$ ipython --no-banner

In [1]: import numpy as np

In [2]: np.set_printoptions(precision=2, suppress=True, linewidth=140, sign=" ")

In [3]: E = np.load("w.npy")

In [4]: E
Out[4]: 
array([[ 1,  0,  0,  0,  0],
       [ 0,  1,  0,  0,  0],
       [ 1,  1,  1,  0,  0],
       [ 3,  1,  0,  3,  0],
       [ 2,  3,  2,  0,  1]])

In [5]: gram = E.T @ E

In [6]: np.linalg.svd(E, compute_uv=False) ** 2
Out[6]: array([ 30.52,  10.28,   0.82,   0.22,   0.16])

In [7]: np.linalg.eigvalsh(gram)[::-1]
Out[7]: array([ 30.52,  10.28,   0.82,   0.22,   0.16])

In [8]: (E @ E.T).shape
Out[8]: (5, 5)

In [9]: Q, r_ = np.linalg.qr(E)

In [10]: np.round(np.trace(Q @ Q.T), 2)
Out[10]: np.float64(5.0)

In [11]: np.abs(np.diag(r_))
Out[11]: array([ 3.87,  2.31,  0.9 ,  0.91,  0.41])

In [12]: vals, evecs = np.linalg.eig(E)

In [13]: np.sort(np.linalg.eigvals(E @ E))
Out[13]: array([ 1.,  1.,  1.,  1.,  9.])

In [14]: np.sort(np.linalg.eigvals(np.linalg.inv(E)))
Out[14]: array([ 0.33,  1.  ,  1.  ,  1.  ,  1.  ])

In [15]: np.prod(vals)
Out[15]: np.float64(3.0)

In [16]: K = np.loadtxt("sample5.csv", delimiter=",")

In [17]: K
Out[17]: 
array([[  1.,   3.,  -3.,  -1.,   1.,   1.,   3.],
       [  4.,   6.,  -2.,  -3.,   3.,   2.,   0.],
       [  2.,   9.,   0.,  -3.,   5.,   5.,   0.],
       [  2.,  11.,  -3.,  -3.,   7.,   7.,   0.],
       [  0.,  13.,  -3.,   0.,   7.,  10.,  -3.],
       [  0.,  10.,   0.,  -1.,   4.,  11.,  -6.],
       [ -2.,   8.,   2.,  -4.,   2.,  10.,  -4.],
       [  0.,   5.,   0.,  -2.,   1.,   9.,  -7.],
       [ -3.,   6.,   0.,  -5.,   0.,  12.,  -9.],
       [ -2.,   9.,  -3.,  -4.,  -3.,  10.,  -6.],
       [  1.,   6.,  -2.,  -3.,  -6.,   9.,  -9.],
       [  2.,   7.,   1.,  -4.,  -9.,   9., -12.],
       [  2.,   6.,  -2.,  -3., -10.,   9., -15.],
       [  2.,   3.,  -3.,  -5.,  -7.,   8., -13.],
       [  4.,   1.,  -2.,  -5.,  -9.,   5., -10.]])

In [18]: Xc = (K - K.mean(axis=0)) / K.std(axis=0)

In [19]: np.argwhere(np.abs(Xc) > 2)
Out[19]: 
array([[ 0,  5],
       [ 4,  3],
       [ 6,  2]])

In [20]: b = np.linalg.lstsq(np.delete(Xc, 0, axis=1), Xc[:, 0])[0]

In [21]: np.round(1 - np.var(Xc[:, 0] - np.delete(Xc, 0, axis=1) @ b), 2)
Out[21]: np.float64(0.88)

In [22]: proj = K @ np.linalg.solve(K.T @ K, K.T)

In [23]: np.round(proj @ K[:, 3], 2) + 0
Out[23]: array([-1., -3., -3., -3.,  0., -1., -4., -2., -5., -4., -3., -4., -3., -5., -5.])

In [24]: np.round(np.trace(proj), 2)
Out[24]: np.float64(7.0)

In [25]: np.round(np.linalg.eigvalsh(proj), 2) + 0
Out[25]: array([ 0.,  0.,  0.,  0.,  0.,  0.,  0.,  0.,  1.,  1.,  1.,  1.,  1.,  1.,  1.])

In [26]: np.allclose(proj @ proj, proj)
Out[26]: True

In [27]: rng = np.random.default_rng(99862)

In [28]: idx = rng.integers(0, 3, 8)

In [29]: feats = np.triu((idx[:, None] == idx) & (rng.random((8, 8)) < 0.8), 1).astype(int)

In [30]: feats += feats.T

In [31]: feats
Out[31]: 
array([[ 0,  0,  0,  0,  0,  0,  1,  0],
       [ 0,  0,  0,  1,  0,  0,  0,  0],
       [ 0,  0,  0,  0,  0,  0,  1,  0],
       [ 0,  1,  0,  0,  0,  1,  0,  0],
       [ 0,  0,  0,  0,  0,  0,  0,  1],
       [ 0,  0,  0,  1,  0,  0,  0,  0],
       [ 1,  0,  1,  0,  0,  0,  0,  0],
       [ 0,  0,  0,  0,  1,  0,  0,  0]])

In [32]: np.all(np.linalg.eigvalsh(feats) > 0)
Out[32]: np.False_
